In [1]: import numpy as np

In [2]: import numpy.linalg as la

In [3]: np.set_printoptions(precision=3, suppress=True, linewidth=160)

In [4]: rnd = lambda a: np.round(a, 3) + 0

In [5]: J = np.array([[0, 2, 0, -1], [0, 0, -2, 1], [0, 0, 0, -1], [0, 0, 0, 0]])

In [6]: la.cond(J) > 100
Out[6]: np.True_

In [7]: np.argsort(-la.norm(J, axis=0).round(6), kind="stable")[:3]
Out[7]: array([1, 2, 3])

In [8]: J.sum(axis=0)
Out[8]: array([ 0,  2, -2, -1])

In [9]: np.unravel_index(np.abs(J).argmax(), J.shape)
Out[9]: (np.int64(0), np.int64(1))

In [10]: la.matrix_rank(J)
Out[10]: np.int64(3)

In [11]: J.mean(axis=0)
Out[11]: array([ 0.  ,  0.5 , -0.5 , -0.25])

In [12]: J.shape
Out[12]: (4, 4)

In [13]: U, s, vt = la.svd(J)

In [14]: evecs = vt[:(s > 1e-8).sum()]

In [15]: rng = np.random.default_rng(9567)

In [16]: vec = J[3] + -2 * J[0] + rng.integers(2) * np.eye(4)[3]

In [17]: vec
Out[17]: array([ 0., -4.,  0.,  3.])

In [18]: rnd(la.norm(vec - evecs.T @ evecs @ vec))
Out[18]: np.float64(0.0)

In [19]: np.allclose(evecs.T @ evecs @ vec, vec)
Out[19]: True

In [20]: rnd(np.diag(evecs.T @ evecs))
Out[20]: array([0., 1., 1., 1.])

In [21]: rnd(np.trace(la.pinv(J) @ J))
Out[21]: np.float64(3.0)

In [22]: np.allclose(J[:-1].T @ la.lstsq(J[:-1].T, J[-1])[0], J[-1])
Out[22]: True

In [23]: Z = np.sign(np.array([[2, -2, -2, -1], [0, -1, -2, 1], [2, 2, 0, 0], [2, -2, -1, -1]]))

In [24]: Y = (np.tril(Z, -1) + np.eye(4)) @ (np.triu(Z, 1) + np.eye(4))

In [25]: w = np.array([2, -1, 2, 2])

In [26]: data = np.rint(Y * w @ la.inv(Y)) + 0

In [27]: data
Out[27]: 
array([[ 5.,  0.,  0., -3.],
       [-3.,  2.,  0.,  3.],
       [ 0.,  0.,  2.,  0.],
       [ 6.,  0.,  0., -4.]])

In [28]: np.trace(data)
Out[28]: np.float64(5.0)

In [29]: np.allclose(data, data.T)
Out[29]: False

In [30]: rnd(la.det(data))
Out[30]: np.float64(-8.0)

In [31]: Y = np.array([[1, 0], [1, 2], [0, 2], [2, 0]])

In [32]: np.einsum("ik,kj->ij", J, Y)
Out[32]: 
array([[ 0,  4],
       [ 2, -4],
       [-2,  0],
       [ 0,  0]])

In [33]: la.matrix_rank(J @ Y)
Out[33]: np.int64(2)

In [34]: f, g = data[0], data[2]

In [35]: f @ g
Out[35]: np.float64(0.0)

In [36]: f @ f
Out[36]: np.float64(34.0)

In [37]: p = (f @ g) / (f @ f) * f

In [38]: la.matrix_rank(np.outer(f, g))
Out[38]: np.int64(1)

In [39]: (g - p) @ f
Out[39]: np.float64(0.0)

In [40]: hat = np.triu(np.array([[-2, 0, -1, 1], [0, 2, -1, 2], [-1, 1, 0, 1], [1, 1, -1, 2]]), 1) + np.eye(4)

In [41]: Y = hat @ data @ la.inv(hat)

In [42]: la.matrix_rank(Y)
Out[42]: np.int64(4)

In [43]: rnd(np.poly(Y))
Out[43]: array([ 1., -5.,  6.,  4., -8.])

In [44]: M = np.load("mat.npy")

In [45]: M
Out[45]: 
array([[-2.898,  3.835, -1.166,  0.082, -2.545,  2.706,  1.746],
       [ 0.326,  0.013,  0.516,  0.166, -0.446,  0.241, -0.545],
       [-2.596,  2.75 ,  4.28 , -0.014, -0.068, -1.039, -1.581],
       [-1.96 ,  3.231,  4.815,  1.78 , -0.593, -1.362, -2.446],
       [-1.85 ,  3.337,  5.774,  4.377, -1.073, -1.411, -3.1  ],
       [-0.445,  0.065, -0.11 ,  0.186,  0.816,  0.091, -0.496],
       [-0.49 ,  1.071,  1.475, -1.517,  0.232,  0.265, -0.212],
       [-2.539,  1.45 , -1.205, -3.415, -0.858,  1.609,  2.06 ],
       [-0.221,  1.825,  0.11 ,  1.858, -1.291,  0.394, -0.521],
       [-0.668,  0.603, -0.747, -1.291, -0.05 ,  0.354,  1.022]])

In [46]: hat = M @ la.solve(M.T @ M, M.T)

In [47]: rnd(hat @ M[:, 2])
Out[47]: array([-1.166,  0.516,  4.28 ,  4.815,  5.774, -0.11 ,  1.475, -1.205,  0.11 , -0.747])

In [48]: np.allclose(hat @ hat, hat)
Out[48]: True

In [49]: Y = np.array([[9, 1], [8, 2], [5, 8], [3, 0], [1, 9], [8, 5], [6, 5]])

In [50]: rnd(np.einsum("ij,ij->i", M, M))
Out[50]: array([41.32 ,  0.954, 36.204, 48.823, 79.808,  1.169,  6.033, 29.232,  8.937,  4.207])

In [51]: la.matrix_rank(np.vstack([M, Y.T]))
Out[51]: np.int64(7)

In [52]: la.matrix_rank(M @ Y)
Out[52]: np.int64(2)

In [53]: rnd(np.einsum("ij->j", M))
Out[53]: array([-13.341,  18.18 ,  13.742,   2.212,  -5.876,   1.848,  -4.073])

In [54]: Y = M + rng.integers(-2, 3, (10, 3)) @ rng.integers(-2, 3, (3, 7))

In [55]: rnd(Y)
Out[55]: 
array([[-5.898,  4.835, -3.166, -2.918, -0.545,  6.706, -0.254],
       [-0.674,  6.013, -1.484,  1.166, -3.446, -3.759,  4.455],
       [-4.596,  4.75 ,  0.28 , -3.014, -1.068,  0.961, -1.581],
       [ 0.04 , -0.769,  8.815,  3.78 ,  1.407, -1.362, -4.446],
       [-0.85 ,  0.337,  3.774,  2.377, -2.073,  0.589, -5.1  ],
       [-2.445,  2.065, -4.11 , -2.814, -0.184,  2.091, -0.496],
       [ 1.51 , -0.929, -2.525, -3.517, -3.768,  0.265, -0.212],
       [-2.539,  0.45 , -5.205, -6.415, -2.858,  3.609,  1.06 ],
       [-0.221,  1.825,  0.11 ,  1.858, -1.291,  0.394, -0.521],
       [-4.668,  0.603, -0.747, -4.291,  4.95 ,  6.354, -2.978]])

In [56]: np.abs(Y - M).sum(axis=1)
Out[56]: array([17., 22., 14., 16., 13., 14., 14., 13.,  0., 22.])

In [57]: q, evecs = la.qr(M[:, :4])[0], la.qr(M[:, 4:])[0]

In [58]: s = la.svd(q.T @ evecs, compute_uv=False)

In [59]: (s > 0.9).sum()
Out[59]: np.int64(2)

In [60]: rnd(la.norm(q @ q.T - evecs @ evecs.T, 2))
Out[60]: np.float64(1.0)

In [61]: X = np.loadtxt("m.csv", delimiter=",")

In [62]: X
Out[62]: 
array([[1., 2., 0., 2.],
       [2., 1., 2., 0.],
       [0., 2., 1., 2.],
       [2., 0., 2., 1.]])

In [63]: [round(float(la.det(X[:i, :i])), 2) + 0 for i in range(1, 5)]
Out[63]: [1.0, -3.0, -7.0, -15.0]

In [64]: rnd(la.eigvalsh(X).min())
Out[64]: np.float64(-3.0)

In [65]: Y = X / np.sqrt((X ** 2).mean(axis=1, keepdims=True))

In [66]: X - X.mean(axis=1, keepdims=True)
Out[66]: 
array([[-0.25,  0.75, -1.25,  0.75],
       [ 0.75, -0.25,  0.75, -1.25],
       [-1.25,  0.75, -0.25,  0.75],
       [ 0.75, -1.25,  0.75, -0.25]])

In [67]: rnd(la.norm(Y, axis=1))
Out[67]: array([2., 2., 2., 2.])

In [68]: la.matrix_rank(Y) == la.matrix_rank(X)
Out[68]: np.True_

In [69]: la.matrix_rank(X - X.mean(axis=1, keepdims=True))
Out[69]: np.int64(3)

In [70]: rnd(Y[1])
Out[70]: array([1.333, 0.667, 1.333, 0.   ])

In [71]: vec = np.array([-1, 0, -3, 3])

In [72]: X * vec
Out[72]: 
array([[-1.,  0., -0.,  6.],
       [-2.,  0., -6.,  0.],
       [-0.,  0., -3.,  6.],
       [-2.,  0., -6.,  3.]])

In [73]: X @ np.ones(4)
Out[73]: array([5., 5., 5., 5.])

In [74]: np.sign((X @ vec).round(6))
Out[74]: array([ 1., -1.,  1., -1.])

In [75]: X @ vec
Out[75]: array([ 5., -8.,  3., -5.])

In [76]: idx = rng.permutation(4)

In [77]: Y = data[:, idx] * rng.choice([-1, 1], 4)

In [78]: Y
Out[78]: 
array([[-3.,  5., -0., -0.],
       [ 3., -3., -0., -2.],
       [ 0.,  0., -2., -0.],
       [-4.,  6., -0., -0.]])

In [79]: U, _, vt = la.svd(data.T @ Y)

In [80]: rnd(la.lstsq(data, Y)[0])
Out[80]: 
array([[ 0.,  1.,  0.,  0.],
       [ 0.,  0.,  0., -1.],
       [ 0.,  0., -1.,  0.],
       [ 1.,  0.,  0.,  0.]])

In [81]: rnd(U @ vt)
Out[81]: 
array([[ 0.,  1.,  0.,  0.],
       [ 0.,  0.,  0., -1.],
       [ 0.,  0., -1.,  0.],
       [ 1.,  0.,  0.,  0.]])

In [82]: vec = np.array([2, 5, -1, 1])

In [83]: target = X @ vec

In [84]: b, lr = np.zeros(4), 1 / la.norm(X, 2) ** 2

In [85]: for i in range(300):
    ...:     b -= lr * X.T @ (X @ b - target)
    ...:     if i % 50 == 0: print(i, round(la.norm(X @ b - target), 3))
    ...: 
0 5.879
50 0.441
100 0.057
150 0.007
200 0.001
250 0.0

In [86]: rnd(b)
Out[86]: array([ 2.,  5., -1.,  1.])

In [87]: rnd(la.cond(X))
Out[87]: np.float64(5.0)

In [88]: K = np.load("out18.npy")

In [89]: K
Out[89]: 
array([[-1.   ,  0.7  , -2.181, -0.3  ,  0.4  ,  0.8  ,  1.   ],
       [-0.2  ,  0.5  , -6.288, -1.1  , -1.3  ,  1.9  ,  0.2  ],
       [-0.3  ,  0.4  ,  4.138,  0.6  ,  0.1  , -1.4  , -2.4  ],
       [-0.8  ,  1.4  , -3.792, -0.2  ,  0.1  ,  1.3  ,  0.2  ],
       [-0.2  , -1.4  ,  0.203, -1.2  , -0.4  ,  0.   , -0.4  ],
       [-0.2  ,  0.2  , -2.974,  1.   , -2.2  ,  0.8  , -0.6  ],
       [-1.2  ,  0.2  ,  1.825,  0.1  ,  1.3  , -0.7  ,  0.9  ],
       [-0.6  ,  1.   ,  7.842,  1.3  ,  1.6  , -2.6  ,  0.4  ],
       [ 1.3  , -1.   , -2.497,  0.3  ,  0.2  ,  0.7  ,  0.4  ],
       [-0.5  ,  0.7  ,  0.239,  0.6  ,  0.8  ,  0.   , -0.5  ],
       [ 0.1  , -0.2  ,  1.249, -1.7  , -1.8  , -0.4  , -1.2  ],
       [ 0.3  ,  0.1  ,  1.262,  1.6  , -0.9  , -0.3  ,  0.7  ],
       [-0.4  , -0.5  ,  4.498,  0.3  , -0.7  , -1.5  , -1.1  ],
       [-0.1  ,  1.6  , -1.49 ,  1.5  , -1.2  ,  0.4  ,  0.1  ],
       [ 0.4  , -1.1  , -4.43 ,  1.   , -1.1  ,  1.7  , -1.3  ],
       [ 1.   ,  0.4  , -0.537,  0.3  ,  0.1  ,  0.2  ,  0.9  ],
       [ 0.1  ,  0.6  ,  1.91 ,  1.4  , -1.7  , -0.6  ,  1.5  ],
       [-1.3  ,  0.   , -3.308,  0.8  , -0.8  ,  1.2  ,  0.6  ],
       [ 0.4  , -0.1  , -4.036,  1.9  , -0.5  ,  1.4  , -1.1  ],
       [ 0.2  , -0.7  ,  3.353, -1.6  ,  0.   , -1.2  ,  0.   ],
       [ 1.8  ,  0.7  , -3.717,  0.5  ,  0.   ,  1.2  ,  0.8  ],
       [ 1.5  , -0.9  , -4.299, -0.8  ,  0.1  ,  1.5  ,  0.2  ],
       [ 0.6  , -1.4  , -4.673,  0.3  , -1.6  ,  1.6  ,  0.6  ],
       [-0.5  , -0.3  , -4.529,  0.7  , -0.7  ,  1.5  , -0.5  ],
       [ 1.   ,  1.   , -1.355, -0.5  , -0.5  ,  0.3  ,  1.9  ],
       [-1.   ,  0.7  , -2.789, -0.5  , -0.3  ,  0.9  ,  0.2  ],
       [ 0.   ,  0.1  ,  0.507, -2.3  , -1.5  , -0.2  , -1.2  ],
       [-1.   ,  1.1  , -0.661,  0.4  , -0.5  ,  0.1  , -1.   ],
       [ 0.7  , -0.6  , -2.319, -1.1  ,  0.8  ,  0.5  ,  1.1  ],
       [ 0.5  , -0.9  ,  0.157,  0.8  ,  0.8  ,  0.   ,  1.1  ],
       [-1.5  , -2.   , -2.714, -1.2  ,  0.5  ,  0.9  ,  0.5  ],
       [ 0.2  , -1.2  , -2.619,  0.2  ,  0.4  ,  0.9  ,  0.   ],
       [ 1.5  , -0.2  , -1.084,  0.4  ,  0.7  ,  0.4  ,  0.3  ],
       [ 0.9  ,  1.8  ,  0.813,  0.2  ,  0.5  , -0.3  ,  0.6  ],
       [-0.2  ,  0.7  , -8.353,  0.9  ,  0.3  ,  2.8  ,  0.5  ],
       [ 0.4  ,  0.3  ,  1.389,  2.3  , -1.6  , -0.5  , -1.2  ],
       [ 0.6  ,  0.3  ,  2.295, -2.1  ,  0.6  , -0.8  , -1.2  ],
       [ 0.   ,  1.   , -1.63 ,  1.   ,  0.3  ,  0.6  ,  0.1  ],
       [-1.7  , -0.8  ,  0.3  , -0.4  ,  1.3  , -0.3  ,  1.   ]])

In [90]: def softmax(z):
    ...:     e = np.exp(z - z.max(axis=-1, keepdims=True))
    ...:     return e / e.sum(axis=-1, keepdims=True)
    ...: 

In [91]: rnd(softmax(10 * K[33]))
Out[91]: array([0., 1., 0., 0., 0., 0., 0.])

In [92]: S = K @ K.T / np.sqrt(7)

In [93]: rnd(softmax(S)[33] @ K)
Out[93]: array([-0.147,  0.751,  3.955,  0.723,  0.683, -1.324,  0.261])

In [94]: softmax(S).round(6).argmax(axis=1)
Out[94]: 
array([34, 34,  7, 34, 26, 34,  7,  7, 34,  7, 10,  7,  7, 34, 34, 34,  7, 34, 34,  7, 34, 34, 34, 34, 34, 34, 26, 34, 34, 29, 34, 34, 34,  7, 34,  7,  7, 34,
       38])
